In [1]: import numpy as np

In [2]: import numpy.linalg as la

In [3]: np.set_printoptions(suppress=True, linewidth=160)

In [4]: rd = lambda a: np.round(a, 3) + 0

In [5]: feats = np.loadtxt("arr.csv", delimiter=",")

In [6]: feats
Out[6]: 
array([[ 0.072,  0.   ,  2.   ],
       [-3.816,  0.   ,  2.   ],
       [-0.872,  0.   ,  2.   ],
       [ 0.439,  0.   ,  2.   ],
       [ 5.945,  0.   ,  2.   ],
       [-2.892,  0.   ,  2.   ],
       [-3.388,  0.   ,  2.   ],
       [ 4.05 ,  0.   ,  2.   ],
       [ 1.616,  0.   ,  2.   ],
       [ 2.465,  0.   ,  2.   ],
       [ 5.846,  0.   ,  2.   ],
       [-1.389,  0.   ,  2.   ],
       [ 2.424,  0.   ,  2.   ],
       [ 3.286,  0.   ,  2.   ],
       [ 1.084,  0.   ,  2.   ],
       [-6.258,  0.   ,  2.   ]])

In [7]: # looks like rank 2

In [8]: rk = la.matrix_rank(feats)

In [9]: rk
Out[9]: np.int64(2)

In [10]: ns = la.svd(feats)[2][rk:].T

In [11]: [int(la.matrix_rank(feats[:, :j + 1])) for j in range(3)]
Out[11]: [1, 1, 2]

In [12]: la.matrix_rank(feats.T @ feats), la.matrix_rank(feats @ feats.T)
Out[12]: (np.int64(2), np.int64(2))

In [13]: [int(la.matrix_rank(feats[:i])) for i in range(1, len(feats) + 1)]
Out[13]: [1, 2, 2, 2, 2, 2, 2, 2, 2, 2, 2, 2, 2, 2, 2, 2]

In [14]: ns.shape
Out[14]: (3, 1)

In [15]: [int(la.matrix_rank(np.delete(feats, i, axis=0))) for i in range(16)]
Out[15]: [2, 2, 2, 2, 2, 2, 2, 2, 2, 2, 2, 2, 2, 2, 2, 2]

In [16]: ns[:, 0] / ns[np.abs(ns[:, 0]).round(6).argmax(), 0]
Out[16]: array([0., 1., 0.])

In [17]: arr = np.load("w.npy")

In [18]: arr
Out[18]: 
array([[-2.22 , -3.238, -1.078],
       [-1.543, -2.333, -0.761],
       [-0.569, -0.869, -0.284],
       [-2.164, -3.242, -1.092],
       [ 0.592,  0.886,  0.29 ],
       [ 1.64 ,  2.434,  0.787],
       [ 0.153,  0.266,  0.06 ],
       [-1.009, -1.471, -0.512],
       [ 1.262,  1.839,  0.604],
       [ 0.252,  0.361,  0.099],
       [-1.265, -1.93 , -0.653],
       [ 1.605,  2.452,  0.834]])

In [19]: Uu, sig, Vt = la.svd(arr)

In [20]: rd(sig)
Out[20]: array([8.78 , 0.076, 0.053])

In [21]: A2 = Uu[:, :1] @ np.diag(sig[:1]) @ Vt[:1]

In [22]: rd(np.abs(arr - A2).max())
Out[22]: np.float64(0.034)

In [23]: rd(la.norm(arr - A2, 2)), rd(sig[1])
Out[23]: (np.float64(0.076), np.float64(0.076))

In [24]: la.matrix_rank(arr, rtol=0.05)
Out[24]: np.int64(1)
